% ipython --no-banner

In [1]: import numpy as np

In [2]: np.set_printoptions(suppress=True, linewidth=160)

In [3]: A = np.load("sample8.npy")

In [4]: A
Out[4]: 
array([[5., 1., 0., 0.],
       [0., 5., 1., 0.],
       [0., 0., 5., 1.],
       [0., 0., 0., 5.]])

In [5]: # triangular

In [6]: rng = np.random.default_rng(810254)

In [7]: Y = A + rng.integers(-2, 3, (4, 2)) @ rng.integers(-2, 3, (2, 4))

In [8]: Y
Out[8]: 
array([[ 9., -4.,  1., -1.],
       [ 4.,  3.,  5., -4.],
       [-4.,  5.,  4.,  2.],
       [ 0., -1., -1.,  6.]])

In [9]: Y - A
Out[9]: 
array([[ 4., -5.,  1., -1.],
       [ 4., -2.,  4., -4.],
       [-4.,  5., -1.,  1.],
       [ 0., -1., -1.,  1.]])

In [10]: np.abs(Y - A).sum(axis=1)
Out[10]: array([11., 14., 11.,  3.])

In [11]: w, vecs = np.linalg.eig(Y)

In [12]: np.round(np.sort(np.linalg.eigvals(Y.T)), 3)
Out[12]: array([1.   , 5.697, 6.   , 9.303])

In [13]: round(float(np.prod(w)), 3)
Out[13]: 318.0

In [14]: np.round(np.sort(np.linalg.eigvals(np.linalg.inv(Y))), 3)
Out[14]: array([0.107, 0.167, 0.176, 1.   ])

In [15]: X = np.array([[10, -8, -7, -3], [-8, 11, 7, -4], [-7, 7, 9, 1], [-3, -4, 1, 10]])

In [16]: Y = A / np.sqrt((A ** 2).mean(axis=1, keepdims=True))

In [17]: np.round(np.linalg.norm(Y, axis=1), 3)
Out[17]: array([2., 2., 2., 2.])

In [18]: A - A.mean(axis=1, keepdims=True)
Out[18]: 
array([[ 3.5 , -0.5 , -1.5 , -1.5 ],
       [-1.5 ,  3.5 , -0.5 , -1.5 ],
       [-1.5 , -1.5 ,  3.5 , -0.5 ],
       [-1.25, -1.25, -1.25,  3.75]])

In [19]: np.linalg.matrix_rank(A - A.mean(axis=1, keepdims=True))
Out[19]: np.int64(3)

In [20]: np.linalg.matrix_rank(Y) == np.linalg.matrix_rank(A)
Out[20]: np.True_

In [21]: m1 = np.load("a.npy")

In [22]: m1
Out[22]: 
array([[ 2.326, -1.583, -2.045],
       [-2.007,  3.441, -0.987],
       [ 0.216,  1.935,  0.287]])

In [23]: Y = m1 + rng.integers(-2, 3, (3, 1)) @ rng.integers(-2, 3, (1, 3))

In [24]: Y.round(3)
Out[24]: 
array([[ 4.326,  0.417, -2.045],
       [ 1.993,  7.441, -0.987],
       [ 4.216,  5.935,  0.287]])

In [25]: np.abs(Y - m1).sum(axis=1)
Out[25]: array([4., 8., 8.])

In [26]: u = np.array([6, 3, 5])

In [27]: r1 = np.array([-3, -1, -1, 0])

In [28]: W0 = u[:, None] + r1[None, :]

In [29]: W0
Out[29]: 
array([[3, 5, 5, 6],
       [0, 2, 2, 3],
       [2, 4, 4, 5]])

In [30]: # looks like rank 2

In [31]: x = np.array([4, -2, 2, 2])

In [32]: W0 @ np.ones(4)
Out[32]: array([19.,  7., 15.])

In [33]: (W0 * x).sum(axis=1)
Out[33]: array([24,  6, 18])

In [34]: np.linalg.norm(W0 @ x) <= np.linalg.norm(W0, 2) * np.linalg.norm(x) + 1e-9
Out[34]: np.True_

In [35]: (W0 @ x).argmax()
Out[35]: np.int64(0)

In [36]: np.sign((W0 @ x).round(6))
Out[36]: array([1, 1, 1])

In [37]: np.einsum("ij,j->i", W0, x)
Out[37]: array([24,  6, 18])

In [38]: W0 @ (2 * x)
Out[38]: array([48, 12, 36])
